% python3 -q
>>> import numpy as np
>>> np.set_printoptions(precision=2, suppress=True, linewidth=100)
>>> def tidy(a):
...     return np.round(a, 2) + 0
... 
>>> W0 = np.loadtxt("x.csv", delimiter=",")
>>> W0
array([[2., 3., 9., 7., 8., 7., 0., 1., 1.],
       [0., 4., 8., 0., 9., 4., 8., 0., 1.],
       [0., 0., 4., 6., 9., 7., 0., 8., 1.],
       [0., 0., 0., 0., 3., 7., 3., 0., 8.],
       [0., 0., 0., 0., 4., 5., 0., 6., 1.],
       [0., 0., 0., 0., 0., 6., 3., 9., 8.],
       [0., 0., 0., 0., 0., 0., 4., 8., 6.],
       [0., 0., 0., 0., 0., 0., 0., 5., 0.],
       [0., 0., 0., 0., 0., 0., 0., 0., 5.]])
>>> C2 = W0.T @ W0
>>> print(np.diag(C2))
[  4.  25. 161.  85. 251. 224.  98. 271. 193.]
>>> C2
array([[  4.,   6.,  18.,  14.,  16.,  14.,   0.,   2.,   2.],
       [  6.,  25.,  59.,  21.,  60.,  37.,  32.,   3.,   7.],
       [ 18.,  59., 161.,  87., 180., 123.,  64.,  41.,  21.],
       [ 14.,  21.,  87.,  85., 110.,  91.,   0.,  55.,  13.],
       [ 16.,  60., 180., 110., 251., 196.,  81., 104.,  54.],
       [ 14.,  37., 123.,  91., 196., 224.,  71., 147., 127.],
       [  0.,  32.,  64.,   0.,  81.,  71.,  98.,  59.,  80.],
       [  2.,   3.,  41.,  55., 104., 147.,  59., 271., 135.],
       [  2.,   7.,  21.,  13.,  54., 127.,  80., 135., 193.]])
>>> np.allclose(C2, C2.T)
True
>>> np.trace(C2), (W0 ** 2).sum()
(np.float64(1312.0), np.float64(1312.0))
>>> vals, evecs = np.linalg.eigh(C2)
>>> tidy(vals.sum()), np.trace(C2)
(np.float64(1312.0), np.float64(1312.0))
>>> np.abs(evecs[:, -1]).round(6).argmax()
np.int64(4)
>>> tidy(evecs @ np.diag(vals) @ evecs.T)
array([[  4.,   6.,  18.,  14.,  16.,  14.,   0.,   2.,   2.],
       [  6.,  25.,  59.,  21.,  60.,  37.,  32.,   3.,   7.],
       [ 18.,  59., 161.,  87., 180., 123.,  64.,  41.,  21.],
       [ 14.,  21.,  87.,  85., 110.,  91.,   0.,  55.,  13.],
       [ 16.,  60., 180., 110., 251., 196.,  81., 104.,  54.],
       [ 14.,  37., 123.,  91., 196., 224.,  71., 147., 127.],
       [  0.,  32.,  64.,   0.,  81.,  71.,  98.,  59.,  80.],
       [  2.,   3.,  41.,  55., 104., 147.,  59., 271., 135.],
       [  2.,   7.,  21.,  13.,  54., 127.,  80., 135., 193.]])
>>> tidy(evecs.T @ evecs)
array([[1., 0., 0., 0., 0., 0., 0., 0., 0.],
       [0., 1., 0., 0., 0., 0., 0., 0., 0.],
       [0., 0., 1., 0., 0., 0., 0., 0., 0.],
       [0., 0., 0., 1., 0., 0., 0., 0., 0.],
       [0., 0., 0., 0., 1., 0., 0., 0., 0.],
       [0., 0., 0., 0., 0., 1., 0., 0., 0.],
       [0., 0., 0., 0., 0., 0., 1., 0., 0.],
       [0., 0., 0., 0., 0., 0., 0., 1., 0.],
       [0., 0., 0., 0., 0., 0., 0., 0., 1.]])
>>> np.unique(vals.round(6) + 0, return_counts=True)[1]
array([1, 1, 1, 1, 1, 1, 1, 1, 1])
>>> print(tidy(np.linalg.eigvalsh(C2 + 2 * np.eye(9))))
[  2.     2.36   5.    11.73  32.29  72.75 127.85 291.29 784.72]
>>> W0 @ W0
array([[  4.,  18.,  78.,  68., 177., 220.,  66., 190., 139.],
       [  0.,  16.,  64.,  48., 144., 141.,  76., 218., 106.],
       [  0.,   0.,  16.,  24.,  90., 157.,  39., 189., 122.],
       [  0.,   0.,   0.,   0.,  12.,  57.,  33., 105., 117.],
       [  0.,   0.,   0.,   0.,  16.,  50.,  15.,  99.,  49.],
       [  0.,   0.,   0.,   0.,   0.,  36.,  30., 123., 106.],
       [  0.,   0.,   0.,   0.,   0.,   0.,  16.,  72.,  54.],
       [  0.,   0.,   0.,   0.,   0.,   0.,   0.,  25.,   0.],
       [  0.,   0.,   0.,   0.,   0.,   0.,   0.,   0.,  25.]])
>>> print(tidy(np.linalg.det(W0)))
0.0
>>> print(np.allclose(W0, W0.T))
False
>>> W0.inv()
Traceback (most recent call last):
  File "<python-input-20>", line 1, in <module>
    W0.inv()
    ^^^^^^
AttributeError: 'numpy.ndarray' object has no attribute 'inv'
>>> tidy(np.sort(np.abs(np.linalg.eigvals(W0))))
array([0., 2., 4., 4., 4., 4., 5., 5., 6.])
>>> rng = np.random.default_rng(56815)
>>> labels = rng.permutation(9)
>>> labels
array([7, 2, 6, 5, 1, 0, 3, 4, 8])
>>> A2 = W0[labels][:, labels]
>>> tidy(np.linalg.det(A2)), tidy(np.linalg.det(W0[labels]))
(np.float64(0.0), np.float64(0.0))
>>> A2
array([[5., 0., 0., 0., 0., 0., 0., 0., 0.],
       [8., 4., 0., 7., 0., 0., 6., 9., 1.],
       [8., 0., 4., 0., 0., 0., 0., 0., 6.],
       [9., 0., 3., 6., 0., 0., 0., 0., 8.],
       [0., 8., 8., 4., 4., 0., 0., 9., 1.],
       [1., 9., 0., 7., 3., 2., 7., 8., 1.],
       [0., 0., 3., 7., 0., 0., 0., 3., 8.],
       [6., 0., 0., 5., 0., 0., 0., 4., 1.],
       [0., 0., 0., 0., 0., 0., 0., 0., 5.]])
>>> tidy(np.sort(np.abs(np.linalg.eigvals(A2))))
array([0., 2., 4., 4., 4., 4., 5., 5., 6.])
>>> np.diag(A2)
array([5., 4., 4., 6., 4., 2., 0., 4., 5.])
>>> print(np.allclose(A2, W0))
False
>>> np.trace(A2)
np.float64(34.0)
>>> [int(np.linalg.matrix_rank(np.linalg.matrix_power(W0, p))) for p in range(1, 10)]
[8, 8, 8, 8, 8, 8, 8, 8, 8]
>>> E = np.loadtxt("m.csv", delimiter=",")
>>> E
array([[-6., -2., -6., -2.],
       [-4.,  0., -4.,  0.],
       [ 9.,  3.,  6.,  2.],
       [ 6.,  0.,  4.,  0.]])
>>> Q, evecs = np.linalg.qr(E[:, :3])[0], np.linalg.qr(E[:, 3:])[0]
>>> sigma = np.linalg.svd(Q.T @ evecs, compute_uv=False)
>>> tidy(sigma)
array([0.99])
>>> print(tidy(np.linalg.norm(Q @ Q.T - evecs @ evecs.T, 2)))
1.0
>>> labels = rng.permutation(4)
>>> labels
array([1, 3, 0, 2])
>>> A2 = E[labels][:, labels]
>>> np.diag(A2)
array([ 0.,  0., -6.,  6.])
>>> np.allclose(A2, E)
False
>>> A2 = E / np.linalg.norm(E, axis=1, keepdims=True)
>>> C2 = A2 @ A2.T
>>> (C2 - 2 * np.eye(4)).round(6).argmax(axis=1)
array([1, 0, 3, 2])
>>> (np.abs(C2) > 0.9).astype(int)
array([[1, 1, 1, 1],
       [1, 1, 1, 1],
       [1, 1, 1, 1],
       [1, 1, 1, 1]])
>>> x = np.array([2, 0, 1, 0])
>>> y = E @ x
>>> y
array([-18., -12.,  24.,  16.])
>>> print(tidy(np.linalg.solve(E, y + E[:, 1])))
[2. 1. 1. 0.]
>>> tidy(np.linalg.solve(E, 3 * y))
array([6., 0., 3., 0.])
>>> tidy(np.linalg.solve(E.T, E[3]))
array([0., 0., 0., 1.])
>>> print(tidy(np.poly(E)))
[ 1.  0. 26.  0. 16.]
>>> tidy(np.linalg.eigvals(E))
array([0.+5.04j, 0.-5.04j, 0.+0.79j, 0.-0.79j])
>>> np.einsum("ii->", E)
np.float64(0.0)
>>> print(tidy(np.linalg.det(E[::-1])))
16.0
>>> tidy(np.linalg.det(2 * E)), tidy(np.linalg.det(E))
(np.float64(256.0), np.float64(16.0))
>>> np.kron(np.eye(2, dtype=int), E)
array([[-6., -2., -6., -2., -0., -0., -0., -0.],
       [-4.,  0., -4.,  0., -0.,  0., -0.,  0.],
       [ 9.,  3.,  6.,  2.,  0.,  0.,  0.,  0.],
       [ 6.,  0.,  4.,  0.,  0.,  0.,  0.,  0.],
       [-0., -0., -0., -0., -6., -2., -6., -2.],
       [-0.,  0., -0.,  0., -4.,  0., -4.,  0.],
       [ 0.,  0.,  0.,  0.,  9.,  3.,  6.,  2.],
       [ 0.,  0.,  0.,  0.,  6.,  0.,  4.,  0.]])
>>> print(tidy(np.linalg.det(E.T)))
16.0
>>> data = np.load("arr.npy")
>>> tidy(data)
array([[ 0.27, -0.01, -0.43,  0.1 ],
       [-0.01,  0.  ,  0.01,  0.  ],
       [-0.43,  0.01,  0.7 , -0.16],
       [ 0.1 ,  0.  , -0.16,  0.04]])
>>> print(tidy(np.einsum("ij,ji->", data, data)))
1.0
>>> tidy(np.linalg.det(data.T))
np.float64(0.0)
>>> tidy(np.linalg.det(2 * data)), tidy(np.linalg.det(data))
(np.float64(0.0), np.float64(0.0))
>>> tidy(np.einsum("ii->", data))
np.float64(1.0)
>>> tidy(np.linalg.eigvals(data).sum().real)
np.float64(1.0)
>>> tidy(np.poly(data))
array([ 1., -1.,  0.,  0.,  0.])
>>> theta = np.radians(15)
>>> R = np.eye(4)
>>> R[1, 1] = R[3, 3] = np.cos(theta)
>>> R[1, 3], R[3, 1] = -np.sin(theta), np.sin(theta)
>>> tidy(R)
array([[ 1.  ,  0.  ,  0.  ,  0.  ],
       [ 0.  ,  0.97,  0.  , -0.26],
       [ 0.  ,  0.  ,  1.  ,  0.  ],
       [ 0.  ,  0.26,  0.  ,  0.97]])
>>> A2 = data @ R.T
>>> np.allclose(data @ data.T, A2 @ A2.T)
True
>>> np.allclose(np.linalg.norm(data, axis=1), np.linalg.norm(A2, axis=1))
True
>>> print(tidy(np.abs(A2 - data).max(axis=0)))
[0.   0.04 0.   0.01]
>>> x = np.array([3, 4, -6, -9])
>>> tidy(data @ data @ x)
array([ 2.47, -0.05, -3.98,  0.92])
>>> tidy(np.linalg.eigvalsh(2 * data - np.eye(4)))
array([-1., -1., -1.,  1.])
>>> tidy((x - data @ x) @ (data @ x))
np.float64(0.0)
>>> arr = np.load("out17.npy")
>>> arr
array([[1, 0, 0],
       [0, 2, 0],
       [0, 0, 2]])
>>> hat = np.triu(np.array([[1, 3, -1], [2, -1, -1], [-4, -1, -3]]), 1) + np.eye(3)
>>> A2 = hat @ arr @ np.linalg.inv(hat)
>>> tidy(np.linalg.det(A2))
np.float64(4.0)
>>> print(hat @ arr - arr @ hat)
[[ 0.  3. -1.]
 [ 0.  0.  0.]
 [ 0.  0.  0.]]
>>> np.poly(A2)
array([ 1., -5.,  8., -4.])
>>> A2 = np.array([[-3, 3, 5], [5, -2, -4], [-1, 2, 3], [0, 2, 5]])
>>> print(np.einsum("ij->j", E))
[5. 1. 0. 0.]
>>> E @ A2
array([[ 14., -30., -50.],
       [ 16., -20., -32.],
       [-18.,  37.,  61.],
       [-22.,  26.,  42.]])
>>> np.einsum("ij,ij->i", E, E)
array([ 80.,  32., 130.,  52.])
>>> A2.T @ E.T
array([[ 14.,  16., -18., -22.],
       [-30., -20.,  37.,  26.],
       [-50., -32.,  61.,  42.]])
>>> print(np.linalg.norm(E, axis=1).argmax())
2
>>> tidy(np.linalg.norm(E, 2))
np.float64(16.89)
>>> tidy(np.linalg.norm(E[3] - E[1]))
np.float64(12.81)
>>> theta = np.radians(168)
>>> R = np.eye(3)
>>> R[0, 0] = R[2, 2] = np.cos(theta)
>>> R[0, 2], R[2, 0] = -np.sin(theta), np.sin(theta)
>>> tidy(R)
array([[-0.98,  0.  , -0.21],
       [ 0.  ,  1.  ,  0.  ],
       [ 0.21,  0.  , -0.98]])
>>> A2 = arr @ R.T
>>> tidy(np.linalg.svd(arr, compute_uv=False)), tidy(np.linalg.svd(A2, compute_uv=False))
(array([2., 2., 1.]), array([2., 2., 1.]))
>>> tidy(A2)
array([[-0.98,  0.  ,  0.21],
       [ 0.  ,  2.  ,  0.  ],
       [-0.42,  0.  , -1.96]])
>>> tidy(np.abs(A2 - arr).max(axis=0))
array([1.98, 0.  , 3.96])
>>> arr @ arr
array([[1, 0, 0],
       [0, 4, 0],
       [0, 0, 4]])
>>> J = np.diag(5 * np.array([9, -5, -1, -4, 4, 6, 6, 9, 7, 4])) + np.array([[-6, 3, -4, -2, 2, -3, 5, -9, 7, -4],
...     [-2, 2, -4, 8, -4, -9, 5, 0, -6, 9],
...     [-4, -3, 2, 0, -8, 8, 9, -5, 8, -3],
...     [8, 9, -5, 8, 2, 7, -8, -3, 7, -6],
...     [-3, 1, -5, 2, 6, -1, -8, -4, -2, 8],
...     [-9, -3, 0, -6, 5, 0, -9, 0, -8, -4],
...     [8, -5, 4, -6, -4, -2, -9, -1, 2, -5],
...     [6, 0, 6, -1, -2, 2, 1, -9, -6, -3],
...     [-3, 8, -5, 8, -2, -1, 7, 7, -1, 0],
...     [9, 1, 7, 9, -3, 4, -2, -9, 9, -2]])
>>> J
array([[ 39,   3,  -4,  -2,   2,  -3,   5,  -9,   7,  -4],
       [ -2, -23,  -4,   8,  -4,  -9,   5,   0,  -6,   9],
       [ -4,  -3,  -3,   0,  -8,   8,   9,  -5,   8,  -3],
       [  8,   9,  -5, -12,   2,   7,  -8,  -3,   7,  -6],
       [ -3,   1,  -5,   2,  26,  -1,  -8,  -4,  -2,   8],
       [ -9,  -3,   0,  -6,   5,  30,  -9,   0,  -8,  -4],
       [  8,  -5,   4,  -6,  -4,  -2,  21,  -1,   2,  -5],
       [  6,   0,   6,  -1,  -2,   2,   1,  36,  -6,  -3],
       [ -3,   8,  -5,   8,  -2,  -1,   7,   7,  34,   0],
       [  9,   1,   7,   9,  -3,   4,  -2,  -9,   9,  18]])
>>> labels = rng.permutation(10)
>>> A2 = J[:, labels] * rng.choice([-1, 1], 10)
>>> A2
array([[  2,   3,  -4,  39,   9,   3,   7,  -4,   2,  -5],
       [ -8,   9,   9,  -2,   0, -23,  -6,  -4,  -4,  -5],
       [  0,  -8,  -3,  -4,   5,  -3,   8,  -3,  -8,  -9],
       [ 12,  -7,  -6,   8,   3,   9,   7,  -5,   2,   8],
       [ -2,   1,   8,  -3,   4,   1,  -2,  -5,  26,   8],
       [  6, -30,  -4,  -9,   0,  -3,  -8,   0,   5,   9],
       [  6,   2,  -5,   8,   1,  -5,   2,   4,  -4, -21],
       [  1,  -2,  -3,   6, -36,   0,  -6,   6,  -2,  -1],
       [ -8,   1,   0,  -3,  -7,   8,  34,  -5,  -2,  -7],
       [ -9,  -4,  18,   9,   9,   1,   9,   7,  -3,   2]])
>>> Uu, _, VT = np.linalg.svd(J.T @ A2)
>>> tidy(Uu @ VT)
array([[ 0.,  0.,  0.,  1.,  0.,  0.,  0.,  0.,  0.,  0.],
       [ 0.,  0.,  0.,  0.,  0.,  1.,  0.,  0.,  0.,  0.],
       [ 0.,  0.,  0.,  0.,  0.,  0.,  0.,  1.,  0.,  0.],
       [-1.,  0.,  0.,  0.,  0.,  0.,  0.,  0.,  0.,  0.],
       [ 0.,  0.,  0.,  0.,  0.,  0.,  0.,  0.,  1.,  0.],
       [ 0., -1.,  0.,  0.,  0.,  0.,  0.,  0.,  0.,  0.],
       [ 0.,  0.,  0.,  0.,  0.,  0.,  0.,  0.,  0., -1.],
       [ 0.,  0.,  0.,  0., -1.,  0.,  0.,  0.,  0.,  0.],
       [ 0.,  0.,  0.,  0.,  0.,  0.,  1.,  0.,  0.,  0.],
       [ 0.,  0.,  1.,  0.,  0.,  0.,  0.,  0.,  0.,  0.]])
